% python3 -q
>>> import numpy as np
>>> from numpy import linalg as LA
>>> np.set_printoptions(precision=2, suppress=True, linewidth=200, floatmode="fixed")
>>> E = np.array([[-1, 0, -1, 0], [-2, -1, -2, -1], [-2, -1, -2, -1]])
>>> other = E / LA.norm(E, axis=1, keepdims=True)
>>> G = other @ other.T
>>> print(np.argwhere(np.triu(np.abs(G) > 0.95, 1)))
[[1 2]]
>>> print(np.round(np.degrees(np.arccos(np.clip(G[0, 2], -1, 1))), 2))
26.57
>>> print((G - 2 * np.eye(3)).round(6).argmax(axis=1))
[1 2 1]
>>> print(G)
[[1.00 0.89 0.89]
 [0.89 1.00 1.00]
 [0.89 1.00 1.00]]
>>> K = np.array([[0, 9, -2], [-9, 0, 0], [2, 0, 0]])
>>> # skew, so no eigenvalue has a real part
>>> rng = np.random.default_rng(205816)
>>> other = K + rng.integers(-2, 3, (3, 2)) @ rng.integers(-2, 3, (2, 3))
>>> print(other)
[[ -5   5  -2]
 [-13  -2  -2]
 [  0  -1  -1]]
>>> print(LA.matrix_rank(other - K, tol=1e-8))
2
>>> print(other.shape)
(3, 3)
>>> print(LA.svd(other, compute_uv=False))
[14.17  5.56  1.16]
>>> print(LA.matrix_rank(other))
3
>>> print(other.mean(axis=0))
[-6.00  0.67 -1.67]
>>> print(np.abs(other).max())
13
>>> print(np.trace(K))
0
>>> print(LA.matrix_power(K, 3))
[[   0 -765  170]
 [ 765    0    0]
 [-170    0    0]]
>>> print((K + K.T) / 2)
[[0.00 0.00 0.00]
 [0.00 0.00 0.00]
 [0.00 0.00 0.00]]
>>> print((K - K.T) / 2)
[[ 0.00  9.00 -2.00]
 [-9.00  0.00  0.00]
 [ 2.00  0.00  0.00]]
>>> print(np.sort(np.abs(LA.eigvals(K))))
[0.00 9.22 9.22]
>>> print(np.allclose(K @ K.T, K.T @ K))
True
>>> x0 = np.array([1, 1, 4])
>>> h = np.maximum(K @ x0, 0)
>>> print(np.tanh(K @ x0))
[ 0.76 -1.00  0.96]
>>> print(np.maximum(K @ x0, 0) - np.maximum(-K @ x0, 0))
[ 1 -9  2]
>>> print(h)
[1 0 2]
>>> left, s, Vh = LA.svd(K)
>>> print(np.argmax(s[:-1] / (s[1:] + 1e-6)) + 1)
2
>>> other = left[:, :2] @ np.diag(s[:2]) @ Vh[:2]
>>> print(np.round(LA.norm(K - other, 2), 2), round(s[2], 2))
0.0 0.0
>>> print(LA.matrix_rank(K, rtol=0.05))
2
>>> feats = np.diag(np.array([1, 2, -3, 2]))
>>> print(feats)
[[ 1  0  0  0]
 [ 0  2  0  0]
 [ 0  0 -3  0]
 [ 0  0  0  2]]
>>> T = np.stack([K, 4 * K, K[::-1]])
>>> print(LA.matrix_rank(T.reshape(3, -1)))
2
>>> print((T @ K.T).shape)
(3, 3, 3)
>>> print(LA.det(T))
[0.00 0.00 0.00]
>>> print(LA.matrix_rank(T))
[2 2 2]
>>> print(feats - feats[0])
[[ 0  0  0  0]
 [-1  2  0  0]
 [-1  0 -3  0]
 [-1  0  0  2]]
>>> print(feats.sum(axis=0))
[ 1  2 -3  2]
>>> print(feats.sum(axis=1))
[ 1  2 -3  2]
>>> print(np.count_nonzero(feats))
4
>>> print(np.diff(feats, axis=0))
[[-1  2  0  0]
 [ 0 -2 -3  0]
 [ 0  0  3  2]]
>>> LA.rank(feats)
Traceback (most recent call last):
  File "<python-input-49>", line 1, in <module>
    LA.rank(feats)
    ^^^^^^^
AttributeError: module 'numpy.linalg' has no attribute 'rank'
>>> J = np.load("data.npy")
>>> print(J)
[[1.00 0.20 0.04 0.01]
 [0.20 1.00 0.20 0.04]
 [0.04 0.20 1.00 0.20]
 [0.01 0.04 0.20 1.00]]
>>> # equal to its transpose
>>> t = np.radians(120)
>>> R = np.eye(4)
>>> R[1, 1] = R[2, 2] = np.cos(t)
>>> R[1, 2], R[2, 1] = -np.sin(t), np.sin(t)
>>> print(R)
[[ 1.00  0.00  0.00  0.00]
 [ 0.00 -0.50 -0.87  0.00]
 [ 0.00  0.87 -0.50  0.00]
 [ 0.00  0.00  0.00  1.00]]
>>> other = J @ R.T
>>> print(other)
[[ 1.00 -0.13  0.15  0.01]
 [ 0.20 -0.67  0.77  0.04]
 [ 0.04 -0.97 -0.33  0.20]
 [ 0.01 -0.19 -0.07  1.00]]
>>> print(np.abs(other - J).max(axis=0))
[0.00 1.67 1.33 0.00]
>>> print(LA.svd(J, compute_uv=False), LA.svd(other, compute_uv=False))
[1.36 1.08 0.85 0.71] [1.36 1.08 0.85 0.71]
>>> print(np.allclose(J @ J.T, other @ other.T))
True
>>> print((J + J.T) / 2)
[[1.00 0.20 0.04 0.01]
 [0.20 1.00 0.20 0.04]
 [0.04 0.20 1.00 0.20]
 [0.01 0.04 0.20 1.00]]
>>> print(round(LA.det(J), 2))
0.88
